% ipython --no-banner

In [1]: import numpy as np

In [2]: from numpy import linalg as LA

In [3]: np.set_printoptions(suppress=True, linewidth=140)

In [4]: s = 5 * 0.9 ** np.arange(6)

In [5]: rng = np.random.default_rng(759048)

In [6]: M = rng.normal(size=(19, 6)) * rng.permutation(s)

In [7]: print(M.round(1) + 0)
[[-1.6  6.8  3.3  5.8 -1.2  4.3]
 [ 0.3 -3.8 -1.8  9.  -1.3 -4.7]
 [-1.6 -5.3  2.7 -1.4  0.8  1.8]
 [-6.7 -0.8  2.8 -3.   6.7 -2. ]
 [-2.4 -2.2  2.  -0.2  4.5  0.6]
 [ 4.9 -7.7 -2.7  0.6  4.7 -1. ]
 [ 7.2 -0.6 -2.6  0.9  5.4 -0.6]
 [-0.2 -7.4  2.8  0.9 -0.6 -3.8]
 [-1.2  0.4 -3.4  0.5  0.  -5.2]
 [-1.4  3.3 -6.7 -4.5 -1.6 -5.3]
 [-1.2  5.3 -9.9 -1.5 -2.  -1.3]
 [-2.6  4.1 -3.5  2.5 -7.9  1.5]
 [ 3.6  2.3 -8.7  1.5 -3.   2.5]
 [-0.5  1.5 -9.8  2.2 -0.6  1.6]
 [ 3.4 -0.1  2.9  0.2 -3.5 -3.1]
 [-2.9  0.1  8.8  3.8  4.4  3.9]
 [ 0.4 -2.3 -1.3 -5.1  2.4  2.1]
 [-1.9  1.8  3.9 -4.8  4.4 -0.1]
 [ 0.1  7.  -2.3 -5.6  2.9 -0.1]]

In [8]: x = np.array([0, 1, 1, 1, 2, 3])

In [9]: rhs = M @ x

In [10]: np.round(LA.solve(M.T @ M, M.T @ rhs), 1) + 0
Out[10]: array([0., 1., 1., 1., 2., 3.])

In [11]: rhs.round(1)
Out[11]: array([ 26.1, -13.4,   3. ,   6.5,  10.5,  -3.5,   6.8, -16.3, -18.1, -27. , -14.1,  -8.3,  -3.4,  -2.6, -13.2,  33.3,   2.3,   9.5,   4.6])

In [12]: rhs = rhs + 0.1 * rng.normal(size=19)

In [13]: print(rhs.round(1))
[ 26.2 -13.4   2.9   6.5  10.5  -3.5   6.9 -16.1 -18.1 -27.1 -13.9  -8.5  -3.6  -2.6 -13.2  33.2   2.3   9.4   4.4]

In [14]: coef, *_ = LA.lstsq(M, rhs)

In [15]: coef.round(1) + 0
Out[15]: array([0., 1., 1., 1., 2., 3.])

In [16]: np.round(M.T @ (rhs - M @ coef), 1) + 0
Out[16]: array([0., 0., 0., 0., 0., 0.])

In [17]: print([round(float(LA.norm(LA.solve(M.T @ M + lam * np.eye(6), M.T @ rhs))), 2) for lam in (0, 1, 10, 100)])
[3.99, 3.97, 3.8, 2.73]

In [18]: cent = M[[16, 2]].astype(float)

In [19]: for _ in range(7):
    ...:     lab = LA.norm(M[:, None] - cent, axis=-1).argmin(axis=1)
    ...:     cent = np.array([M[lab == j].mean(axis=0) for j in range(2)])
    ...: 

In [20]: lab
Out[20]: array([1, 1, 1, 1, 1, 1, 1, 1, 0, 0, 0, 0, 0, 0, 1, 1, 1, 1, 0])

In [21]: np.round(cent[1] - cent[0], 1)
Out[21]: array([ 0.4, -5.2,  8.1,  1.3,  4. ,  0.7])

In [22]: print(np.bincount(lab))
[ 7 12]

In [23]: cent.round(1)
Out[23]: 
array([[-0.5,  3.4, -6.3, -0.7, -1.8, -0.9],
       [-0.1, -1.8,  1.7,  0.5,  2.2, -0.2]])

In [24]: cen = M - M.mean(axis=0)

In [25]: evecs = LA.svd(cen)[2][:3]

In [26]: A2 = cen - cen @ evecs.T @ evecs

In [27]: np.round(np.diag(evecs.T @ evecs), 1)
Out[27]: array([0.2, 0.7, 0.8, 0.7, 0.4, 0.1])

In [28]: np.round(A2.std(axis=0), 1)
Out[28]: array([2.3, 1.2, 1. , 1.2, 1.9, 2.4])

In [29]: LA.norm(A2, axis=1).round(6).argmax()
Out[29]: np.int64(6)

In [30]: gram = np.cov(M, rowvar=False)

In [31]: np.argsort(-M.std(axis=0).round(6), kind="stable")
Out[31]: array([2, 1, 3, 4, 0, 5])

In [32]: print(np.round(M.std(axis=0), 1))
[3.1 4.2 5.  3.7 3.7 2.9]

In [33]: np.round(np.corrcoef(M.T), 1) + 0
Out[33]: 
array([[ 1. , -0.2, -0.3,  0.1,  0. , -0.1],
       [-0.2,  1. , -0.3, -0.1, -0.3,  0.3],
       [-0.3, -0.3,  1. ,  0.1,  0.4,  0.2],
       [ 0.1, -0.1,  0.1,  1. , -0.3,  0.1],
       [ 0. , -0.3,  0.4, -0.3,  1. ,  0.1],
       [-0.1,  0.3,  0.2,  0.1,  0.1,  1. ]])

In [34]: print(np.round(LA.eigvalsh(gram)[::-1], 1))
[34.9 19.5 17.5  9.4  5.6  4.9]

In [35]: np.round(np.polyfit(M[:, 4], M[:, 2], 1), 1)
Out[35]: array([ 0.6, -1.7])

In [36]: A2 = np.c_[M[:, :1] @ np.array([[5]]), np.array([-3, 3, 1, 2, 3, 2, 3, -2, -1, -3, -3, 2, 3, -1, -1, 0, 0, 3, -3])]

In [37]: A2.round(1)
Out[37]: 
array([[ -8.2,  -3. ],
       [  1.6,   3. ],
       [ -7.8,   1. ],
       [-33.5,   2. ],
       [-11.9,   3. ],
       [ 24.3,   2. ],
       [ 35.9,   3. ],
       [ -1. ,  -2. ],
       [ -6.1,  -1. ],
       [ -7.2,  -3. ],
       [ -5.8,  -3. ],
       [-13. ,   2. ],
       [ 18.1,   3. ],
       [ -2.7,  -1. ],
       [ 16.8,  -1. ],
       [-14.4,   0. ],
       [  1.9,   0. ],
       [ -9.4,   3. ],
       [  0.5,  -3. ]])

In [38]: np.round(LA.norm(LA.qr(M)[0].T @ A2, axis=0) ** 2 / ((A2 ** 2).sum(axis=0) + 1e-12), 1)
Out[38]: array([1. , 0.3])

In [39]: LA.matrix_rank(np.c_[M, A2])
Out[39]: np.int64(7)

In [40]: mat = np.load("a.npy")

In [41]: mat
Out[41]: 
array([[-2,  0, -2, -4,  0, -2, -3,  3],
       [ 0,  4,  1,  0,  1,  0, -1, -2],
       [-2,  1,  0,  0,  0,  0, -1,  2],
       [-4,  0,  0, -4,  2, -2,  0,  0],
       [ 0,  1,  0,  2,  4,  1,  4,  1],
       [-2,  0,  0, -2,  1, -2,  0,  0],
       [-3, -1, -1,  0,  4,  0, -2,  2],
       [ 3, -2,  2,  0,  1,  0,  2,  4]])

In [42]: print(np.all(LA.eigvalsh(mat) > 0))
False

In [43]: round(LA.eigvalsh(mat).min(), 1)
Out[43]: np.float64(-10.2)

In [44]: lab = rng.permutation(8)

In [45]: lab
Out[45]: array([1, 6, 4, 2, 7, 0, 3, 5])

In [46]: A2 = mat[lab][:, lab]

In [47]: np.allclose(A2, mat)
Out[47]: False

In [48]: np.diag(A2)
Out[48]: array([ 4, -2,  4,  0,  4, -2, -4, -2])

In [49]: print(round(float(LA.det(A2)), 1), round(float(LA.det(mat[lab])), 1))
24944.0 -24944.0

In [50]: np.trace(A2)
Out[50]: np.int64(2)

In [51]: A2
Out[51]: 
array([[ 4, -1,  1,  1, -2,  0,  0,  0],
       [-1, -2,  4, -1,  2, -3,  0,  0],
       [ 1,  4,  4,  0,  1,  0,  2,  1],
       [ 1, -1,  0,  0,  2, -2,  0,  0],
       [-2,  2,  1,  2,  4,  3,  0,  0],
       [ 0, -3,  0, -2,  3, -2, -4, -2],
       [ 0,  0,  2,  0,  0, -4, -4, -2],
       [ 0,  0,  1,  0,  0, -2, -2, -2]])

In [52]: np.round(np.sort(np.abs(LA.eigvals(A2))), 1)
Out[52]: array([ 0.8,  1.8,  2.2,  3.6,  4.3,  6.5,  7.5, 10.2])

In [53]: t = np.radians(135)

In [54]: Rm = np.eye(8)

In [55]: Rm[1, 1] = Rm[5, 5] = np.cos(t)

In [56]: Rm[1, 5], Rm[5, 1] = -np.sin(t), np.sin(t)

In [57]: Rm.round(1)
Out[57]: 
array([[ 1. ,  0. ,  0. ,  0. ,  0. ,  0. ,  0. ,  0. ],
       [ 0. , -0.7,  0. ,  0. ,  0. , -0.7,  0. ,  0. ],
       [ 0. ,  0. ,  1. ,  0. ,  0. ,  0. ,  0. ,  0. ],
       [ 0. ,  0. ,  0. ,  1. ,  0. ,  0. ,  0. ,  0. ],
       [ 0. ,  0. ,  0. ,  0. ,  1. ,  0. ,  0. ,  0. ],
       [ 0. ,  0.7,  0. ,  0. ,  0. , -0.7,  0. ,  0. ],
       [ 0. ,  0. ,  0. ,  0. ,  0. ,  0. ,  1. ,  0. ],
       [ 0. ,  0. ,  0. ,  0. ,  0. ,  0. ,  0. ,  1. ]])

In [58]: A2 = mat @ Rm.T

In [59]: A2.round(1) + 0
Out[59]: 
array([[-2. ,  1.4, -2. , -4. ,  0. ,  1.4, -3. ,  3. ],
       [ 0. , -2.8,  1. ,  0. ,  1. ,  2.8, -1. , -2. ],
       [-2. , -0.7,  0. ,  0. ,  0. ,  0.7, -1. ,  2. ],
       [-4. ,  1.4,  0. , -4. ,  2. ,  1.4,  0. ,  0. ],
       [ 0. , -1.4,  0. ,  2. ,  4. ,  0. ,  4. ,  1. ],
       [-2. ,  1.4,  0. , -2. ,  1. ,  1.4,  0. ,  0. ],
       [-3. ,  0.7, -1. ,  0. ,  4. , -0.7, -2. ,  2. ],
       [ 3. ,  1.4,  2. ,  0. ,  1. , -1.4,  2. ,  4. ]])

In [60]: np.round(np.abs(A2 - mat).max(axis=0), 1)
Out[60]: array([0. , 6.8, 0. , 0. , 0. , 3.4, 0. , 0. ])

In [61]: np.round(LA.svd(Rm, compute_uv=False), 1)
Out[61]: array([1., 1., 1., 1., 1., 1., 1., 1.])

In [62]: np.round(LA.norm(Rm, axis=0), 1)
Out[62]: array([1., 1., 1., 1., 1., 1., 1., 1.])

In [63]: W0 = np.loadtxt("sample17.csv", delimiter=",")

In [64]: W0
Out[64]: 
array([[ 9., -2.,  0., -4.,  2., -6.],
       [-2.,  6.,  0.,  2., -1.,  3.],
       [ 0.,  0.,  5.,  0.,  0.,  0.],
       [-4.,  2.,  0.,  9., -2.,  6.],
       [ 2., -1.,  0., -2.,  6., -3.],
       [-6.,  3.,  0.,  6., -3., 14.]])

In [65]: evals, evecs = LA.eigh(W0)

In [66]: print(np.round(LA.svd(W0, compute_uv=False), 1))
[24.  5.  5.  5.  5.  5.]

In [67]: print(np.round(LA.eigvalsh(W0 + -3 * np.eye(6)), 1))
[ 2.  2.  2.  2.  2. 21.]

In [68]: np.unique(evals.round(6) + 0, return_counts=True)[1]
Out[68]: array([5, 1])

In [69]: print((evals > 1e-8).sum(), (evals < -1e-8).sum())
6 0

In [70]: print(np.round(evecs @ np.diag(evals) @ evecs.T, 1) + 0)
[[ 9. -2.  0. -4.  2. -6.]
 [-2.  6.  0.  2. -1.  3.]
 [ 0.  0.  5.  0.  0.  0.]
 [-4.  2.  0.  9. -2.  6.]
 [ 2. -1.  0. -2.  6. -3.]
 [-6.  3.  0.  6. -3. 14.]]

In [71]: data = np.load("m.npy")

In [72]: data.round(1) + 0
Out[72]: 
array([[-0.3,  0.2, -0.6, -0.4, -0.4,  0.1, -0.5,  0. ],
       [ 0.5, -0.7, -0.4, -0.1, -0.2,  0.3,  0.2,  0.2],
       [ 0.1,  0.3, -0.3,  0.1, -0.4, -0.4,  0.7, -0.2],
       [ 0.3, -0.2,  0.2, -0.6,  0.1, -0.4, -0.2, -0.6],
       [ 0.2, -0.1,  0.3,  0.1, -0.4, -0.6, -0.3,  0.5],
       [-0.5, -0.5, -0.4,  0.3,  0.3, -0.5, -0.1, -0.1],
       [ 0.6,  0.3, -0.4,  0.4,  0.3, -0.1, -0.3, -0.1],
       [ 0.1,  0.2, -0.2, -0.5,  0.5, -0.2,  0.2,  0.5]])

In [73]: A2 = np.array([[0, -3, 3],
    ...:     [2, -1, 0],
    ...:     [1, 0, 3],
    ...:     [0, -2, -3],
    ...:     [1, 2, 0],
    ...:     [1, 0, -1],
    ...:     [-1, 2, -2],
    ...:     [3, 2, 3]])

In [74]: print(np.vstack([data, A2.T]).shape)
(11, 8)

In [75]: np.round(np.einsum("ik,kj->ij", data, A2), 1)
Out[75]: 
array([[-0.1, -0.6, -0.7],
       [-1.3, -0.2,  0.7],
       [-1.8, -0.6, -2.4],
       [-2.1, -0.9,  1.9],
       [ 1. , -0.9,  4. ],
       [-1.7,  1.7, -3. ],
       [ 0.3, -3.4, -0.1],
       [ 1.9,  3.1,  2.4]])

In [76]: np.round(np.einsum("ij->j", data), 1)
Out[76]: array([ 0.9, -0.4, -1.7, -0.8, -0.3, -1.8, -0.3,  0.2])

In [77]: np.round(np.einsum("ij,ij->i", data, data), 1)
Out[77]: array([1., 1., 1., 1., 1., 1., 1., 1.])

In [78]: lab = rng.permutation(8)

In [79]: lab
Out[79]: array([0, 6, 7, 1, 3, 2, 5, 4])

In [80]: A2 = data[lab][:, lab]

In [81]: np.round(np.sort(np.abs(LA.eigvals(A2))), 1)
Out[81]: array([1., 1., 1., 1., 1., 1., 1., 1.])

In [82]: x = np.array([3, 2, 0, 2, 2, 0, 0, 0])

In [83]: np.round(LA.inv(data), 1) + 0
Out[83]: 
array([[-0.3,  0.5,  0.1,  0.3,  0.2, -0.5,  0.6,  0.1],
       [ 0.2, -0.7,  0.3, -0.2, -0.1, -0.5,  0.3,  0.2],
       [-0.6, -0.4, -0.3,  0.2,  0.3, -0.4, -0.4, -0.2],
       [-0.4, -0.1,  0.1, -0.6,  0.1,  0.3,  0.4, -0.5],
       [-0.4, -0.2, -0.4,  0.1, -0.4,  0.3,  0.3,  0.5],
       [ 0.1,  0.3, -0.4, -0.4, -0.6, -0.5, -0.1, -0.2],
       [-0.5,  0.2,  0.7, -0.2, -0.3, -0.1, -0.3,  0.2],
       [ 0. ,  0.2, -0.2, -0.6,  0.5, -0.1, -0.1,  0.5]])

In [84]: np.round(data.T @ (data @ x), 1) + 0
Out[84]: array([3., 2., 0., 2., 2., 0., 0., 0.])

In [85]: np.round(np.sort(np.abs(np.degrees(np.angle(LA.eigvals(data))))), 1)
Out[85]: array([  0. ,  81.4,  81.4, 113.8, 113.8, 171.5, 171.5, 180. ])

In [86]: J = np.load("dump.npy")

In [87]: J.round(1)
Out[87]: 
array([[ 0.2,  0.3,  0.5,  0.8],
       [ 0.3,  0.9, -0.2, -0.3],
       [ 0.5, -0.2,  0.7, -0.5],
       [ 0.8, -0.3, -0.5,  0.2]])

In [88]: A2 = LA.inv(J)

In [89]: np.round(LA.cond(J), 1)
Out[89]: np.float64(1.0)

In [90]: np.round(LA.det(J) * A2, 1)
Out[90]: 
array([[-0.2, -0.3, -0.5, -0.8],
       [-0.3, -0.9,  0.2,  0.3],
       [-0.5,  0.2, -0.7,  0.5],
       [-0.8,  0.3,  0.5, -0.2]])

In [91]: np.round(LA.slogdet(J)[0], 1)
Out[91]: np.float64(-1.0)
